$ ipython --no-banner

In [1]: import numpy as np

In [2]: np.set_printoptions(precision=2, suppress=True, linewidth=200, floatmode="fixed")

In [3]: m1 = np.loadtxt("w.csv", delimiter=",")

In [4]: print(m1)
[[ 0.00 -1.00  2.00  0.00  2.00  0.00  0.00 -1.00  2.00  2.00]
 [ 0.00  0.00 -2.00  2.00 -2.00  1.00 -2.00 -1.00 -1.00  1.00]
 [ 0.00  0.00  0.00 -2.00 -2.00  2.00 -1.00 -1.00 -2.00  0.00]
 [ 0.00  0.00  0.00  0.00  0.00  0.00 -1.00  1.00  2.00  0.00]
 [ 0.00  0.00  0.00  0.00  0.00 -1.00 -2.00  0.00 -1.00  2.00]
 [ 0.00  0.00  0.00  0.00  0.00  0.00  2.00 -1.00  0.00 -1.00]
 [ 0.00  0.00  0.00  0.00  0.00  0.00  0.00  2.00  0.00  0.00]
 [ 0.00  0.00  0.00  0.00  0.00  0.00  0.00  0.00  0.00 -2.00]
 [ 0.00  0.00  0.00  0.00  0.00  0.00  0.00  0.00  0.00 -1.00]
 [ 0.00  0.00  0.00  0.00  0.00  0.00  0.00  0.00  0.00  0.00]]

In [5]: print(np.argsort(-np.linalg.norm(m1, axis=0).round(6), kind="stable")[:3])
[9 6 8]

In [6]: print(np.round(m1 @ np.linalg.pinv(m1) @ m1, 2) + 0)
[[ 0.00 -1.00  2.00  0.00  2.00  0.00  0.00 -1.00  2.00  2.00]
 [ 0.00  0.00 -2.00  2.00 -2.00  1.00 -2.00 -1.00 -1.00  1.00]
 [ 0.00  0.00  0.00 -2.00 -2.00  2.00 -1.00 -1.00 -2.00  0.00]
 [ 0.00  0.00  0.00  0.00  0.00  0.00 -1.00  1.00  2.00  0.00]
 [ 0.00  0.00  0.00  0.00  0.00 -1.00 -2.00  0.00 -1.00  2.00]
 [ 0.00  0.00  0.00  0.00  0.00  0.00  2.00 -1.00  0.00 -1.00]
 [ 0.00  0.00  0.00  0.00  0.00  0.00  0.00  2.00  0.00  0.00]
 [ 0.00  0.00  0.00  0.00  0.00  0.00  0.00  0.00  0.00 -2.00]
 [ 0.00  0.00  0.00  0.00  0.00  0.00  0.00  0.00  0.00 -1.00]
 [ 0.00  0.00  0.00  0.00  0.00  0.00  0.00  0.00  0.00  0.00]]

In [7]: W0 = np.load("mat.npy")

In [8]: print(W0)
[[-0.88  0.31 -1.43 -0.27  0.14 -1.18 -0.38  1.81 -0.34 -0.49 -0.89  0.20]
 [ 1.17 -1.32 -0.17  0.61 -0.16 -0.38 -1.14  0.40  0.38 -1.23  0.47 -1.41]
 [ 0.78 -0.93 -0.39 -0.45 -0.99 -0.94  0.97 -0.88 -1.76 -0.25 -0.62  0.24]
 [ 0.49 -0.50 -0.38 -1.52 -1.60  0.71 -0.17  0.33  1.47  0.26 -0.64  0.44]
 [-0.29 -1.04  0.54  0.04 -0.15 -0.25 -1.33  0.29 -0.49  0.11  1.09  2.04]
 [-0.29 -0.22  2.19  0.56 -0.68 -1.08  0.61  0.90  0.48  0.04 -0.83 -0.11]
 [ 0.19  1.56 -0.41  1.24 -1.81 -0.11  0.04 -0.12  0.10 -0.83  0.76  0.47]
 [-1.46 -0.37  0.26 -1.09 -0.02  0.01  0.94 -0.29  0.29 -1.80  1.07 -0.21]
 [-1.17  0.17  0.31 -0.56 -1.18  0.11 -1.06  0.01 -1.04  1.06  0.49 -1.49]
 [ 0.10 -0.85 -0.36  0.67 -0.29  1.24  1.43  1.63 -0.53  0.57  0.86 -0.13]
 [-1.46 -1.11 -0.51  1.44 -0.39  0.81 -0.23 -0.85  0.26 -0.23 -1.26  0.13]
 [ 0.39  0.59  0.89 -0.37  0.10  1.62 -0.61  0.56 -1.22 -1.30 -1.01  0.17]]

In [9]: print(np.linalg.norm(W0, axis=0))
[3.00 3.00 3.00 3.00 3.00 3.00 3.00 3.00 3.00 3.00 3.00 3.00]

In [10]: print(np.round(np.linalg.pinv(W0), 2) + 0)
[[-0.10  0.13  0.09  0.05 -0.03 -0.03  0.02 -0.16 -0.13  0.01 -0.16  0.04]
 [ 0.03 -0.15 -0.10 -0.06 -0.12 -0.02  0.17 -0.04  0.02 -0.09 -0.12  0.07]
 [-0.16 -0.02 -0.04 -0.04  0.06  0.24 -0.05  0.03  0.03 -0.04 -0.06  0.10]
 [-0.03  0.07 -0.05 -0.17  0.00  0.06  0.14 -0.12 -0.06  0.07  0.16 -0.04]
 [ 0.02 -0.02 -0.11 -0.18 -0.02 -0.08 -0.20  0.00 -0.13 -0.03 -0.04  0.01]
 [-0.13 -0.04 -0.10  0.08 -0.03 -0.12 -0.01  0.00  0.01  0.14  0.09  0.18]
 [-0.04 -0.13  0.11 -0.02 -0.15  0.07  0.00  0.10 -0.12  0.16 -0.03 -0.07]
 [ 0.20  0.04 -0.10  0.04  0.03  0.10 -0.01 -0.03  0.00  0.18 -0.09  0.06]
 [-0.04  0.04 -0.20  0.16 -0.05  0.05  0.01  0.03 -0.12 -0.06  0.03 -0.14]
 [-0.05 -0.14 -0.03  0.03  0.01  0.00 -0.09 -0.20  0.12  0.06 -0.03 -0.14]
 [-0.10  0.05 -0.07 -0.07  0.12 -0.09  0.08  0.12  0.05  0.10 -0.14 -0.11]
 [ 0.02 -0.16  0.03  0.05  0.23 -0.01  0.05 -0.02 -0.17 -0.01  0.01  0.02]]

In [11]: print(np.round(W0 @ W0.T, 2) + 0)
[[9.00 0.00 0.00 0.00 0.00 0.00 0.00 0.00 0.00 0.00 0.00 0.00]
 [0.00 9.00 0.00 0.00 0.00 0.00 0.00 0.00 0.00 0.00 0.00 0.00]
 [0.00 0.00 9.00 0.00 0.00 0.00 0.00 0.00 0.00 0.00 0.00 0.00]
 [0.00 0.00 0.00 9.00 0.00 0.00 0.00 0.00 0.00 0.00 0.00 0.00]
 [0.00 0.00 0.00 0.00 9.00 0.00 0.00 0.00 0.00 0.00 0.00 0.00]
 [0.00 0.00 0.00 0.00 0.00 9.00 0.00 0.00 0.00 0.00 0.00 0.00]
 [0.00 0.00 0.00 0.00 0.00 0.00 9.00 0.00 0.00 0.00 0.00 0.00]
 [0.00 0.00 0.00 0.00 0.00 0.00 0.00 9.00 0.00 0.00 0.00 0.00]
 [0.00 0.00 0.00 0.00 0.00 0.00 0.00 0.00 9.00 0.00 0.00 0.00]
 [0.00 0.00 0.00 0.00 0.00 0.00 0.00 0.00 0.00 9.00 0.00 0.00]
 [0.00 0.00 0.00 0.00 0.00 0.00 0.00 0.00 0.00 0.00 9.00 0.00]
 [0.00 0.00 0.00 0.00 0.00 0.00 0.00 0.00 0.00 0.00 0.00 9.00]]

In [12]: print(np.round(W0.T @ W0, 2) + 0)
[[9.00 0.00 0.00 0.00 0.00 0.00 0.00 0.00 0.00 0.00 0.00 0.00]
 [0.00 9.00 0.00 0.00 0.00 0.00 0.00 0.00 0.00 0.00 0.00 0.00]
 [0.00 0.00 9.00 0.00 0.00 0.00 0.00 0.00 0.00 0.00 0.00 0.00]
 [0.00 0.00 0.00 9.00 0.00 0.00 0.00 0.00 0.00 0.00 0.00 0.00]
 [0.00 0.00 0.00 0.00 9.00 0.00 0.00 0.00 0.00 0.00 0.00 0.00]
 [0.00 0.00 0.00 0.00 0.00 9.00 0.00 0.00 0.00 0.00 0.00 0.00]
 [0.00 0.00 0.00 0.00 0.00 0.00 9.00 0.00 0.00 0.00 0.00 0.00]
 [0.00 0.00 0.00 0.00 0.00 0.00 0.00 9.00 0.00 0.00 0.00 0.00]
 [0.00 0.00 0.00 0.00 0.00 0.00 0.00 0.00 9.00 0.00 0.00 0.00]
 [0.00 0.00 0.00 0.00 0.00 0.00 0.00 0.00 0.00 9.00 0.00 0.00]
 [0.00 0.00 0.00 0.00 0.00 0.00 0.00 0.00 0.00 0.00 9.00 0.00]
 [0.00 0.00 0.00 0.00 0.00 0.00 0.00 0.00 0.00 0.00 0.00 9.00]]

In [13]: print(np.linalg.svd(W0, compute_uv=False))
[3.00 3.00 3.00 3.00 3.00 3.00 3.00 3.00 3.00 3.00 3.00 3.00]

In [14]: gram = W0.T @ W0

In [15]: print(gram.round(2) + 0)
[[9.00 0.00 0.00 0.00 0.00 0.00 0.00 0.00 0.00 0.00 0.00 0.00]
 [0.00 9.00 0.00 0.00 0.00 0.00 0.00 0.00 0.00 0.00 0.00 0.00]
 [0.00 0.00 9.00 0.00 0.00 0.00 0.00 0.00 0.00 0.00 0.00 0.00]
 [0.00 0.00 0.00 9.00 0.00 0.00 0.00 0.00 0.00 0.00 0.00 0.00]
 [0.00 0.00 0.00 0.00 9.00 0.00 0.00 0.00 0.00 0.00 0.00 0.00]
 [0.00 0.00 0.00 0.00 0.00 9.00 0.00 0.00 0.00 0.00 0.00 0.00]
 [0.00 0.00 0.00 0.00 0.00 0.00 9.00 0.00 0.00 0.00 0.00 0.00]
 [0.00 0.00 0.00 0.00 0.00 0.00 0.00 9.00 0.00 0.00 0.00 0.00]
 [0.00 0.00 0.00 0.00 0.00 0.00 0.00 0.00 9.00 0.00 0.00 0.00]
 [0.00 0.00 0.00 0.00 0.00 0.00 0.00 0.00 0.00 9.00 0.00 0.00]
 [0.00 0.00 0.00 0.00 0.00 0.00 0.00 0.00 0.00 0.00 9.00 0.00]
 [0.00 0.00 0.00 0.00 0.00 0.00 0.00 0.00 0.00 0.00 0.00 9.00]]

In [16]: print(np.trace(gram), np.round((W0 ** 2).sum(), 2))
108.0 108.0

In [17]: print(np.diag(gram))
[9.00 9.00 9.00 9.00 9.00 9.00 9.00 9.00 9.00 9.00 9.00 9.00]

In [18]: print((W0 @ W0.T).shape)
(12, 12)

In [19]: print(np.linalg.eigvalsh(gram)[::-1])
[9.00 9.00 9.00 9.00 9.00 9.00 9.00 9.00 9.00 9.00 9.00 9.00]

In [20]: F = np.load("sample5.npy")

In [21]: print(F)
[[ 12   1  27  27  22  19  11  26  21  11]
 [ 15  -2  18  27  16  22   5  26   9  -1]
 [-21  -2 -14  -1   0 -26 -15 -14 -11 -13]
 [ 20   4  38  25  24  29  22  31  33  25]
 [-37  -4 -50 -34 -28 -51 -31 -47 -40 -30]
 [ -3   2  16  14  16  -1   5   9  16  10]
 [-16   2  -8 -13  -4 -21  -4 -17  -1   3]
 [ 17   4  12  -9  -4  20  17   6  13  19]]

In [22]: other = np.array([[0, 0],
    ...:     [-2, -2],
    ...:     [3, 3],
    ...:     [-2, 1],
    ...:     [3, 1],
    ...:     [-3, 3],
    ...:     [-2, 2],
    ...:     [3, 3],
    ...:     [3, -2],
    ...:     [2, 0]])

In [23]: print(other.T @ F.T)
[[ 175   79  -29  239 -264  152    9   35]
 [ 243  237 -167  313 -480   76 -165  101]]

In [24]: print(np.einsum("ij->j", F))
[-13   5  39  36  42  -9  10  20  40  24]
